$ python3 -q
>>> import numpy as np
>>> from numpy import linalg as LA
>>> np.set_printoptions(precision=3, suppress=True, linewidth=140, floatmode="fixed")
>>> A = np.loadtxt("mat.csv", delimiter=",")
>>> A
array([[ 1.000, -1.000,  2.000,  1.000],
       [-3.000, -1.000,  1.000, -2.000],
       [ 3.000,  2.000,  2.000, -1.000],
       [-1.000, -3.000,  2.000, -1.000],
       [ 0.000,  1.000,  2.000, -2.000],
       [-1.000,  3.000,  1.000,  1.000]])
>>> vec = np.array([2, 3, 3, 2])
>>> rhs = A @ vec
>>> LA.lstsq(A, rhs)[0]
array([2.000, 3.000, 3.000, 2.000])
>>> rhs
array([  7.000, -10.000,  16.000,  -7.000,   5.000,  12.000])
>>> rng = np.random.default_rng(412491)
>>> rhs = rhs + 0.3 * rng.normal(size=6)
>>> rhs
array([  7.285, -10.096,  16.937,  -6.797,   5.442,  12.608])
>>> coef, *_ = LA.lstsq(A, rhs)
>>> [round(float(LA.norm(LA.solve(A.T @ A + lam * np.eye(4), A.T @ rhs))), 2) for lam in (0, 1, 10, 100)]
[5.33, 5.01, 3.58, 1.07]
>>> np.round(A.T @ (rhs - A @ coef), 3) + 0
array([0.000, 0.000, 0.000, 0.000])
>>> round(LA.norm(A), 3)
np.float64(8.718)
>>> np.count_nonzero(A)
np.int64(23)
>>> np.unravel_index(np.abs(A).argmax(), A.shape)
(np.int64(1), np.int64(0))
>>> A.sum(axis=0)
array([-1.000,  1.000, 10.000, -4.000])
>>> np.diff(A, axis=0)
array([[-4.000,  0.000, -1.000, -3.000],
       [ 6.000,  3.000,  1.000,  1.000],
       [-4.000, -5.000,  0.000,  0.000],
       [ 1.000,  4.000,  0.000, -1.000],
       [-1.000,  2.000, -1.000,  3.000]])
>>> A.sum(axis=1)
array([ 3.000, -5.000,  6.000, -3.000,  1.000,  4.000])
>>> f, g = A[3], A[4]
>>> f @ f
np.float64(15.0)
>>> f @ g
np.float64(3.0)
>>> pr = (f @ g) / (f @ f) * f
>>> round((g - pr) @ f, 3)
np.float64(-0.0)
>>> np.round(LA.norm(f + g) ** 2 + LA.norm(f - g) ** 2, 3)
np.float64(48.0)
>>> pr
array([-0.200, -0.600,  0.400, -0.200])
>>> np.outer(f, g)
array([[-0.000, -1.000, -2.000,  2.000],
       [-0.000, -3.000, -6.000,  6.000],
       [ 0.000,  2.000,  4.000, -4.000],
       [-0.000, -1.000, -2.000,  2.000]])
>>> g - pr
array([ 0.200,  1.600,  1.600, -1.800])
>>> left, sig, Vh = LA.svd(A, full_matrices=False)
>>> np.round(left.T @ left, 3) + 0
array([[1.000, 0.000, 0.000, 0.000],
       [0.000, 1.000, 0.000, 0.000],
       [0.000, 0.000, 1.000, 0.000],
       [0.000, 0.000, 0.000, 1.000]])
>>> np.abs(Vh[0])
array([0.609, 0.755, 0.033, 0.242])
>>> np.allclose(left * sig @ Vh, A)
True
>>> sig / sig[0]
array([1.000, 0.832, 0.683, 0.432])
>>> hat = A @ LA.solve(A.T @ A, A.T)
>>> np.allclose(hat @ hat, hat)
True
>>> np.round(LA.eigvalsh(hat), 3) + 0
array([0.000, 0.000, 1.000, 1.000, 1.000, 1.000])
>>> LA.matrix_rank(np.eye(6) - hat)
np.int64(2)
>>> np.round((np.eye(6) - hat) @ A, 3) + 0
array([[0.000, 0.000, 0.000, 0.000],
       [0.000, 0.000, 0.000, 0.000],
       [0.000, 0.000, 0.000, 0.000],
       [0.000, 0.000, 0.000, 0.000],
       [0.000, 0.000, 0.000, 0.000],
       [0.000, 0.000, 0.000, 0.000]])
>>> E = np.load("arr.npy")
>>> E
array([[-0.719,  0.695],
       [-0.695, -0.719]])
>>> # keeps lengths
>>> np.round(E @ E.T, 3) + 0
array([[1.000, 0.000],
       [0.000, 1.000]])
>>> round(E[:, 1] @ E[:, 0], 3)
np.float64(-0.0)
>>> LA.pinv(E)
array([[-0.719, -0.695],
       [ 0.695, -0.719]])
>>> (E - E.T) / 2
array([[ 0.000,  0.695],
       [-0.695,  0.000]])
>>> np.allclose(E, E.T)
False
>>> np.allclose(E @ E.T, E.T @ E)
True
>>> round(np.trace(E), 3)
np.float64(-1.439)
>>> np.round(np.abs(LA.eigvals(E)).max(), 3)
np.float64(1.0)
>>> q = E.astype(float).copy()
>>> for j in range(2):
...     q[:, j] -= q[:, :j] @ (q[:, :j].T @ q[:, j])
...     q[:, j] /= LA.norm(q[:, j])
... 
>>> np.round(q.T @ E, 3) + 0
array([[1.000, 0.000],
       [0.000, 1.000]])
>>> q
array([[-0.719,  0.695],
       [-0.695, -0.719]])
>>> vec = np.array([1, 0])
>>> 2 - LA.matrix_rank(E - np.eye(2), tol=1e-8)
np.int64(0)
>>> np.sort(np.abs(np.degrees(np.angle(LA.eigvals(E)))))
array([136.000, 136.000])
>>> np.round(LA.det(E), 3)
np.float64(1.0)
>>> np.abs(LA.eigvals(E))
array([1.000, 1.000])
>>> LA.inv(E)
array([[-0.719, -0.695],
       [ 0.695, -0.719]])
>>> X = np.load("a.npy")
>>> X
array([[ 0.707, -0.707],
       [ 0.707,  0.707]])
>>> vec = np.array([-5, 6])
>>> rhs = X @ vec
>>> coef, lr = np.zeros(2), 1 / LA.norm(X, 2) ** 2
>>> for i in range(60):
...     coef -= lr * X.T @ (X @ coef - rhs)
...     if i % 10 == 0: print(i, round(LA.norm(X @ coef - rhs), 3))
... 
0 0.0
10 0.0
20 0.0
30 0.0
40 0.0
50 0.0
>>> np.round(LA.cond(X), 3)
np.float64(1.0)
>>> W1 = np.array([[1, 2], [1, 1]])
>>> coef = np.array([1, 0])
>>> hid = np.maximum(X @ W1 + coef, 0)
>>> (hid > 0).astype(int)
array([[1, 1],
       [1, 1]])
>>> LA.matrix_rank(hid)
np.int64(2)
>>> Z = np.array([[-3, -2], [2, -2]])
>>> W1 @ Z
array([[ 1, -6],
       [-1, -4]])
>>> arr = np.load("data.npy")
>>> arr
array([[ 4.398,  0.869, -1.038, -2.530, -0.418],
       [-2.381, -0.817,  1.460,  1.577,  1.114],
       [ 4.971,  1.816, -3.081, -3.182, -2.126],
       [-4.452,  6.408, -0.357, -0.007,  0.012],
       [ 0.367, -5.310, -0.049,  1.580, -0.446],
       [ 3.312,  0.608, -4.399, -2.251, -3.509],
       [ 3.727, -7.657,  2.471,  0.763,  1.841],
       [ 0.668, -0.297, -2.665, -0.569, -2.367],
       [-5.239, -0.539,  3.689,  3.004,  2.800],
       [ 1.020, -3.312,  4.031,  1.060,  3.385],
       [-4.399,  2.909,  0.586,  1.201,  0.152],
       [ 1.001, -3.355,  3.925,  0.993,  3.342],
       [ 2.884,  3.669, -2.864, -2.664, -2.112],
       [-5.165, -0.769,  3.834,  3.012,  2.961],
       [-3.409, -0.555,  4.535,  2.255,  3.483],
       [ 0.912, -3.231,  4.045,  0.941,  3.351],
       [ 0.585,  1.188, -2.111, -0.679, -1.571],
       [ 4.150, -8.903,  1.528,  0.901,  0.910],
       [ 4.166, -1.184,  0.324, -1.316,  0.530],
       [ 1.545, -2.482,  1.717,  0.214,  1.647],
       [ 4.342, -6.791,  0.372, -0.112,  0.324],
       [-3.652,  3.760, -1.803,  0.511, -1.426],
       [ 3.936, -0.092,  1.157, -1.799,  1.074],
       [-1.905,  3.966, -1.064, -0.319, -0.889],
       [-0.515, -4.872,  2.691,  2.261,  1.857],
       [ 5.016, -1.728, -2.465, -1.927, -1.920],
       [-0.401, -2.414,  1.275,  1.045,  0.702],
       [ 0.678,  1.126, -2.222, -0.912, -1.761]])
>>> dist = LA.norm(arr[:, None] - arr[None], axis=-1)
>>> dist.shape
(28, 28)
>>> dist[:5, :5]
array([[ 0.000,  8.617,  2.957, 10.771,  8.503],
       [ 8.617,  0.000, 10.712,  7.970,  5.696],
       [ 2.957, 10.712,  0.000, 11.487, 10.328],
       [10.771,  7.970, 11.487,  0.000, 12.781],
       [ 8.503,  5.696, 10.328, 12.781,  0.000]])
>>> dist.mean(axis=1).argmax()
np.int64(3)
>>> K = np.load("x.npy")
>>> K
array([[2, 1, 2, 1],
       [1, 0, 1, 0],
       [2, 1, 2, 1],
       [1, 0, 1, 0]])
>>> np.einsum("ii->", K)
np.int64(4)
>>> np.kron(np.eye(2, dtype=int), K)
array([[2, 1, 2, 1, 0, 0, 0, 0],
       [1, 0, 1, 0, 0, 0, 0, 0],
       [2, 1, 2, 1, 0, 0, 0, 0],
       [1, 0, 1, 0, 0, 0, 0, 0],
       [0, 0, 0, 0, 2, 1, 2, 1],
       [0, 0, 0, 0, 1, 0, 1, 0],
       [0, 0, 0, 0, 2, 1, 2, 1],
       [0, 0, 0, 0, 1, 0, 1, 0]])
>>> np.round(np.poly(K), 3) + 0
array([ 1.000, -4.000, -4.000,  0.000,  0.000])
>>> np.round(LA.eigvals(K), 3) + 0
array([ 4.828, -0.828,  0.000,  0.000])
>>> np.einsum("ij,ji->", K, K)
np.int64(24)
>>> round(float(LA.det(2 * K)), 3), round(LA.det(K), 3)
(0.0, np.float64(0.0))
>>> round(LA.det(K[::-1]), 3)
np.float64(0.0)
>>> np.all(LA.eigvalsh(K) > 0)
np.False_
>>> [round(float(LA.det(K[:i, :i])), 2) + 0 for i in range(1, 5)]
[2.0, -1.0, 0.0, 0.0]
>>> np.round(LA.det(K), 3)
np.float64(0.0)
>>> np.trace(K)
np.int64(4)
>>> K @ K
array([[10,  4, 10,  4],
       [ 4,  2,  4,  2],
       [10,  4, 10,  4],
       [ 4,  2,  4,  2]])
>>> np.round(np.sort(np.abs(LA.eigvals(K))), 3) + 0
array([0.000, 0.000, 0.828, 4.828])
>>> (K + K.T) / 2
array([[2.000, 1.000, 2.000, 1.000],
       [1.000, 0.000, 1.000, 0.000],
       [2.000, 1.000, 2.000, 1.000],
       [1.000, 0.000, 1.000, 0.000]])
>>> M = np.load("w.npy")
>>> M
array([[ 9,  3, -6, -2],
       [-6, -6,  4,  4],
       [-6, -2, -9, -3],
       [ 4,  4,  6,  6]])
>>> np.round(np.poly(M), 3) + 0
array([   1.000,    0.000, -117.000,    0.000, 2704.000])
>>> np.einsum("ij,ji->", M, M)
np.int64(234)
>>> np.kron(np.eye(2, dtype=int), M)
array([[ 9,  3, -6, -2,  0,  0,  0,  0],
       [-6, -6,  4,  4,  0,  0,  0,  0],
       [-6, -2, -9, -3,  0,  0,  0,  0],
       [ 4,  4,  6,  6,  0,  0,  0,  0],
       [ 0,  0,  0,  0,  9,  3, -6, -2],
       [ 0,  0,  0,  0, -6, -6,  4,  4],
       [ 0,  0,  0,  0, -6, -2, -9, -3],
       [ 0,  0,  0,  0,  4,  4,  6,  6]])
>>> round(LA.det(M[::-1]), 3)
np.float64(2704.0)
>>> round(float(LA.det(M.T)), 3)
2704.0
>>> left, sig, Vh = LA.svd(M, full_matrices=False)
>>> np.cumsum(sig ** 2) / np.sum(sig ** 2)
array([0.474, 0.948, 0.974, 1.000])
>>> sig
array([14.893, 14.893,  3.492,  3.492])
>>> np.round(np.sqrt((sig ** 2).sum()), 3), round(float(LA.norm(M)), 3)
(np.float64(21.633), 21.633)
>>> np.round(left.T @ left, 3) + 0
array([[1.000, 0.000, 0.000, 0.000],
       [0.000, 1.000, 0.000, 0.000],
       [0.000, 0.000, 1.000, 0.000],
       [0.000, 0.000, 0.000, 1.000]])
>>> (sig > 1e-8).sum()
np.int64(4)
>>> left.shape, sig.shape, Vh.shape
((4, 4), (4,), (4, 4))
>>> np.round(left.T @ M @ Vh.T, 3) + 0
array([[14.893,  0.000,  0.000,  0.000],
       [ 0.000, 14.893,  0.000,  0.000],
       [ 0.000,  0.000,  3.492,  0.000],
       [ 0.000,  0.000,  0.000,  3.492]])
>>> A2 = np.array([[-1, 0, 0], [0, -1, -2]])
>>> Z = np.kron(A2, M)
>>> round(float(LA.norm(Z, 2)), 3), round(float(LA.norm(A2, 2) * LA.norm(M, 2)), 3)
(33.302, 33.302)
>>> Z
array([[ -9,  -3,   6,   2,   0,   0,   0,   0,   0,   0,   0,   0],
       [  6,   6,  -4,  -4,   0,   0,   0,   0,   0,   0,   0,   0],
       [  6,   2,   9,   3,   0,   0,   0,   0,   0,   0,   0,   0],
       [ -4,  -4,  -6,  -6,   0,   0,   0,   0,   0,   0,   0,   0],
       [  0,   0,   0,   0,  -9,  -3,   6,   2, -18,  -6,  12,   4],
       [  0,   0,   0,   0,   6,   6,  -4,  -4,  12,  12,  -8,  -8],
       [  0,   0,   0,   0,   6,   2,   9,   3,  12,   4,  18,   6],
       [  0,   0,   0,   0,  -4,  -4,  -6,  -6,  -8,  -8, -12, -12]])
>>> data = np.load("case9.npy")
>>> data
array([[-2.770, -4.284, -4.519, -0.059],
       [ 1.138,  0.766, -2.799,  6.822],
       [ 3.256,  0.685, -1.375,  8.322],
       [ 0.674,  0.483,  0.866,  3.788],
       [-0.208,  0.940,  2.713, -4.729],
       [ 5.037, -7.352,  1.723, -3.058],
       [-0.488, -4.455, -2.801, -1.898],
       [-0.575,  3.282, -2.801, -2.402],
       [ 6.738, -1.041, -3.800,  0.130],
       [ 0.573,  7.869,  8.950, -0.894],
       [-0.540, -6.865,  4.566, -1.177],
       [ 5.855,  2.169,  0.550, -2.611],
       [ 2.643, -3.930, -3.598, -2.838],
       [-2.921, -4.216,  3.372, -3.748],
       [ 0.760,  3.245, -2.844,  1.216],
       [-2.920, 10.005, -1.597, -0.448],
       [-5.722, -2.915, -4.556, -3.100],
       [ 6.710,  4.015,  5.272, -0.961],
       [-6.864, -2.349, -9.265, -0.482],
       [-5.116,  0.739, -4.050,  7.534],
       [ 2.467,  0.143,  0.829,  1.813],
       [ 0.464, -7.398, -5.183, -1.550],
       [-9.497,  7.034, -3.765, -4.307],
       [-0.136,  9.065,  4.350, -5.888],
       [-2.561,  1.818,  1.107, -0.402],
       [-3.061,  2.837,  0.095,  0.308]])
>>> data.ravel(order="F")
array([-2.770,  1.138,  3.256,  0.674, -0.208,  5.037, -0.488, -0.575,  6.738,  0.573, -0.540,  5.855,  2.643, -2.921,  0.760, -2.920,
       -5.722,  6.710, -6.864, -5.116,  2.467,  0.464, -9.497, -0.136, -2.561, -3.061, -4.284,  0.766,  0.685,  0.483,  0.940, -7.352,
       -4.455,  3.282, -1.041,  7.869, -6.865,  2.169, -3.930, -4.216,  3.245, 10.005, -2.915,  4.015, -2.349,  0.739,  0.143, -7.398,
        7.034,  9.065,  1.818,  2.837, -4.519, -2.799, -1.375,  0.866,  2.713,  1.723, -2.801, -2.801, -3.800,  8.950,  4.566,  0.550,
       -3.598,  3.372, -2.844, -1.597, -4.556,  5.272, -9.265, -4.050,  0.829, -5.183, -3.765,  4.350,  1.107,  0.095, -0.059,  6.822,
        8.322,  3.788, -4.729, -3.058, -1.898, -2.402,  0.130, -0.894, -1.177, -2.611, -2.838, -3.748,  1.216, -0.448, -3.100, -0.961,
       -0.482,  7.534,  1.813, -1.550, -4.307, -5.888, -0.402,  0.308])
>>> t3 = data.reshape(26, 2, -1)
>>> np.einsum("ihd,jhd->hij", t3, t3).shape
(2, 26, 26)
>>> t3[:, 0]
array([[-2.770, -4.284],
       [ 1.138,  0.766],
       [ 3.256,  0.685],
       [ 0.674,  0.483],
       [-0.208,  0.940],
       [ 5.037, -7.352],
       [-0.488, -4.455],
       [-0.575,  3.282],
       [ 6.738, -1.041],
       [ 0.573,  7.869],
       [-0.540, -6.865],
       [ 5.855,  2.169],
       [ 2.643, -3.930],
       [-2.921, -4.216],
       [ 0.760,  3.245],
       [-2.920, 10.005],
       [-5.722, -2.915],
       [ 6.710,  4.015],
       [-6.864, -2.349],
       [-5.116,  0.739],
       [ 2.467,  0.143],
       [ 0.464, -7.398],
       [-9.497,  7.034],
       [-0.136,  9.065],
       [-2.561,  1.818],
       [-3.061,  2.837]])
>>> np.swapaxes(t3, 1, 2)[11]
array([[ 5.855,  0.550],
       [ 2.169, -2.611]])
